% ipython --no-banner

In [1]: import numpy as np

In [2]: from numpy import linalg as LA

In [3]: np.set_printoptions(precision=2, suppress=True, linewidth=140, legacy="1.25")

In [4]: def tidy(a):
   ...:     return np.round(a, 2) + 0
   ...: 

In [5]: X = np.loadtxt("mat.csv", delimiter=",")

In [6]: X
Out[6]: 
array([[25.56, 14.21, -2.47],
       [ 5.67,  5.45, -3.3 ],
       [ 2.87,  3.92, -2.98],
       [ 2.31,  3.59, -2.87],
       [ 1.54,  3.09, -2.68],
       [ 0.76,  2.53, -2.41],
       [-0.37,  1.38, -1.63],
       [-0.19,  0.15, -0.21],
       [ 0.55, -0.3 ,  0.46],
       [ 1.55, -0.73,  1.  ],
       [ 1.97, -0.92,  1.15],
       [ 2.95, -1.72,  1.16],
       [ 2.67, -2.78,  0.34],
       [ 2.42, -3.07,  0.05],
       [ 1.8 , -3.62, -0.55],
       [-0.69, -5.26, -2.5 ]])

In [7]: Ac = X - X.mean(axis=0)

In [8]: Uu, sv, VT = LA.svd(Ac, full_matrices=False)

In [9]: LA.matrix_rank(Ac)
Out[9]: 3

In [10]: tidy(sv)
Out[10]: array([28.58,  9.91,  4.48])

In [11]: tidy(np.abs(VT[-1]))
Out[11]: array([0.19, 0.41, 0.89])

In [12]: tidy(VT[0] * np.sign(VT[0, np.abs(VT[0]).argmax()]))
Out[12]: array([ 0.81,  0.58, -0.09])

In [13]: tidy(sv ** 2 / (sv ** 2).sum())
Out[13]: array([0.87, 0.1 , 0.02])

In [14]: rng = np.random.default_rng(30)

In [15]: lab = rng.permutation(3)

In [16]: A2 = X[:, lab] * rng.choice([-1, 1], 3)

In [17]: A2
Out[17]: 
array([[ 25.56, -14.21,   2.47],
       [  5.67,  -5.45,   3.3 ],
       [  2.87,  -3.92,   2.98],
       [  2.31,  -3.59,   2.87],
       [  1.54,  -3.09,   2.68],
       [  0.76,  -2.53,   2.41],
       [ -0.37,  -1.38,   1.63],
       [ -0.19,  -0.15,   0.21],
       [  0.55,   0.3 ,  -0.46],
       [  1.55,   0.73,  -1.  ],
       [  1.97,   0.92,  -1.15],
       [  2.95,   1.72,  -1.16],
       [  2.67,   2.78,  -0.34],
       [  2.42,   3.07,  -0.05],
       [  1.8 ,   3.62,   0.55],
       [ -0.69,   5.26,   2.5 ]])

In [18]: Uu, _, VT = LA.svd(X.T @ A2)

In [19]: tidy(LA.lstsq(X, A2)[0])
Out[19]: 
array([[ 1.,  0.,  0.],
       [ 0., -1.,  0.],
       [ 0.,  0., -1.]])

In [20]: hat = X @ LA.solve(X.T @ X, X.T)

In [21]: tidy(LA.eigvalsh(hat))
Out[21]: array([0., 0., 0., 0., 0., 0., 0., 0., 0., 0., 0., 0., 0., 1., 1., 1.])

In [22]: tidy(np.trace(hat))
Out[22]: 3.0

In [23]: tidy(hat @ X[:, 0])
Out[23]: array([25.56,  5.67,  2.87,  2.31,  1.54,  0.76, -0.37, -0.19,  0.55,  1.55,  1.97,  2.95,  2.67,  2.42,  1.8 , -0.69])

In [24]: cov = np.cov(X, rowvar=False)

In [25]: tidy(np.polyfit(X[:, 1], X[:, 0], 1))
Out[25]: array([1.06, 2.16])

In [26]: np.argsort(-X.std(axis=0).round(6), kind="stable")
Out[26]: array([0, 1, 2])

In [27]: cov.shape
Out[27]: (3, 3)

In [28]: vec = np.array([-2, -2, 1])

In [29]: rhs = X @ vec

In [30]: coef, lr = np.zeros(3), 1 / LA.norm(X, 2) ** 2

In [31]: for i in range(6):
    ...:     coef -= lr * X.T @ (X @ coef - rhs)
    ...:     if i % 2 == 0: print(i, round(LA.norm(X @ coef - rhs), 2))
    ...: 
0 7.76
2 6.32
4 5.16

In [32]: tidy(LA.cond(X))
Out[32]: 5.15

In [33]: tidy(coef)
Out[33]: array([-2.2 , -1.78,  0.57])

In [34]: J = np.array([[2, 0, 0],
    ...:     [2, 0, 0],
    ...:     [4, 12, 7],
    ...:     [5, 18, 12],
    ...:     [3, 6, 2],
    ...:     [5, 18, 12],
    ...:     [2, 0, 0],
    ...:     [5, 18, 12],
    ...:     [3, 6, 2],
    ...:     [4, 12, 7],
    ...:     [5, 18, 12],
    ...:     [2, 0, 0],
    ...:     [4, 12, 7],
    ...:     [4, 12, 7],
    ...:     [5, 18, 12]])

In [35]: A2 = np.c_[J[:, :2] @ np.array([[0, -3], [-1, 1]]), np.array([3, -3, -1, 3, 0, 4, -1, -3, -3, 3, -3, 0, -3, -5, 4])]

In [36]: A2
Out[36]: 
array([[  0,  -6,   3],
       [  0,  -6,  -3],
       [-12,   0,  -1],
       [-18,   3,   3],
       [ -6,  -3,   0],
       [-18,   3,   4],
       [  0,  -6,  -1],
       [-18,   3,  -3],
       [ -6,  -3,  -3],
       [-12,   0,   3],
       [-18,   3,  -3],
       [  0,  -6,   0],
       [-12,   0,  -3],
       [-12,   0,  -5],
       [-18,   3,   4]])

In [37]: LA.matrix_rank(A2)
Out[37]: 3

In [38]: LA.matrix_rank(np.c_[J, A2])
Out[38]: 4

In [39]: tidy(LA.lstsq(J, A2[:, 0])[0])
Out[39]: array([ 0., -1.,  0.])

In [40]: A = np.array([[0, 0, 5, 3], [0, 0, 0, 5], [5, 0, 0, 0], [3, 5, 0, 0]])

In [41]: A
Out[41]: 
array([[0, 0, 5, 3],
       [0, 0, 0, 5],
       [5, 0, 0, 0],
       [3, 5, 0, 0]])

In [42]: # equal to its transpose

In [43]: def softmax(z):
    ...:     e = np.exp(z - z.max(axis=-1, keepdims=True))
    ...:     return e / e.sum(axis=-1, keepdims=True)
    ...: 

In [44]: tidy(softmax(A[1] + -3))
Out[44]: array([0.01, 0.01, 0.01, 0.98])

In [45]: tidy(softmax(A[1]))
Out[45]: array([0.01, 0.01, 0.01, 0.98])

In [46]: S = A @ A.T / np.sqrt(4)

In [47]: tidy(softmax(S)[1] @ A)
Out[47]: array([0.  , 0.  , 0.03, 4.99])

In [48]: mat = np.load("x.npy")

In [49]: mat
Out[49]: 
array([[ 0,  0,  0],
       [ 0,  0,  0],
       [ 0,  0,  0],
       [ 0,  0,  0],
       [-6,  7, -9],
       [-9,  0,  5],
       [ 0,  0,  0],
       [-6,  7, -9],
       [-9,  0,  5],
       [-9,  0,  5]])

In [50]: # row 1 repeats row 0

In [51]: rk = LA.matrix_rank(mat)

In [52]: rk
Out[52]: 2

In [53]: ns = LA.svd(mat)[2][rk:].T

In [54]: [int(LA.matrix_rank(np.delete(mat, i, axis=0))) for i in range(10)]
Out[54]: [2, 2, 2, 2, 2, 2, 2, 2, 2, 2]

In [55]: [int(LA.matrix_rank(mat[:, :j + 1])) for j in range(3)]
Out[55]: [1, 2, 2]

In [56]: tidy(ns @ ns.T)
Out[56]: 
array([[0.07, 0.22, 0.13],
       [0.22, 0.7 , 0.4 ],
       [0.13, 0.4 , 0.23]])

In [57]: LA.matrix_rank(mat.T @ mat), LA.matrix_rank(mat @ mat.T)
Out[57]: (2, 2)
